% python3 -q
>>> import numpy as np
>>> np.set_printoptions(precision=1, suppress=True, linewidth=120)
>>> tidy = lambda a: np.round(a, 1) + 0
>>> feats = np.array([[0, 2, 0, 0], [0, 0, 0, 0], [0, 0, 1, 0], [0, 0, 0, 0]])
>>> feats
array([[0, 2, 0, 0],
       [0, 0, 0, 0],
       [0, 0, 1, 0],
       [0, 0, 0, 0]])
>>> # rows 1 and 3 are equal
>>> proj = np.triu(np.array([[5, -3, 2, -3], [-4, -4, -3, 5], [-5, 2, -2, -3], [4, 1, 5, 4]]), 1) + np.eye(4)
>>> Y = proj @ feats @ np.linalg.inv(proj)
>>> np.poly(Y)
array([ 1., -1.,  0.,  0.,  0.])
>>> Y
array([[ 0.,  2.,  8., 14.],
       [ 0.,  0., -3., -9.],
       [ 0.,  0.,  1.,  3.],
       [ 0.,  0.,  0.,  0.]])
>>> np.trace(Y), np.trace(feats)
(np.float64(1.0), np.int64(1))
>>> np.linalg.matrix_rank(Y)
np.int64(2)
>>> proj @ feats - feats @ proj
array([[  0.,   0.,   8., -10.],
       [  0.,   0.,  -3.,   0.],
       [  0.,   0.,   0.,   3.],
       [  0.,   0.,   0.,   0.]])
>>> feats.reshape(-1, 2)
array([[0, 2],
       [0, 0],
       [0, 0],
       [0, 0],
       [0, 0],
       [1, 0],
       [0, 0],
       [0, 0]])
>>> feats.ravel(order="F")
array([0, 0, 0, 0, 2, 0, 0, 0, 0, 0, 1, 0, 0, 0, 0, 0])
>>> blk = feats.reshape(4, 2, -1)
>>> blk.shape
(4, 2, 2)
>>> blk.sum(axis=1)
array([[0, 2],
       [0, 0],
       [1, 0],
       [0, 0]])
>>> np.swapaxes(blk, 1, 2)[0]
array([[0, 0],
       [2, 0]])
>>> blk.transpose(1, 0, 2)
array([[[0, 2],
        [0, 0],
        [0, 0],
        [0, 0]],

       [[0, 0],
        [0, 0],
        [1, 0],
        [0, 0]]])
>>> blk[:, 0]
array([[0, 2],
       [0, 0],
       [0, 0],
       [0, 0]])
>>> tidy(np.sort(np.linalg.eigvals(feats).real))
array([0., 0., 0., 1.])
>>> feats @ feats
array([[0, 0, 0, 0],
       [0, 0, 0, 0],
       [0, 0, 1, 0],
       [0, 0, 0, 0]])
>>> [int(np.linalg.matrix_rank(np.linalg.matrix_power(feats, p))) for p in range(1, 5)]
[2, 1, 1, 1]
>>> tidy(np.sort(np.linalg.eigvals(feats)))
array([0., 0., 0., 1.])
>>> np.linalg.matrix_rank(feats - feats[0, 0] * np.eye(4))
np.int64(2)
>>> np.linalg.matrix_power(feats - np.diag(np.diag(feats)), 4)
array([[0, 0, 0, 0],
       [0, 0, 0, 0],
       [0, 0, 0, 0],
       [0, 0, 0, 0]])
>>> f = np.array([2, 0])
>>> np.cross(feats[0, :3], feats[3, :3])
array([0, 0, 0])
>>> np.polyval(f, feats[0])
array([0, 4, 0, 0])
>>> np.array([np.convolve(row, f, "same") for row in feats])
array([[0, 4, 0, 0],
       [0, 0, 0, 0],
       [0, 0, 2, 0],
       [0, 0, 0, 0]])
>>> np.convolve(feats[0], f)
array([0, 4, 0, 0, 0])
>>> np.correlate(feats[0], feats[3], "full")
array([0, 0, 0, 0, 0, 0, 0])
>>> F = np.load("case13.npy")
>>> F
array([[0, 3, 3, 3],
       [3, 0, 3, 3],
       [3, 3, 0, 3],
       [3, 3, 3, 0]])
>>> # symmetric
>>> (F @ F)[0]
array([27, 18, 18, 18])
>>> F @ np.ones(4)
array([9., 9., 9., 9.])
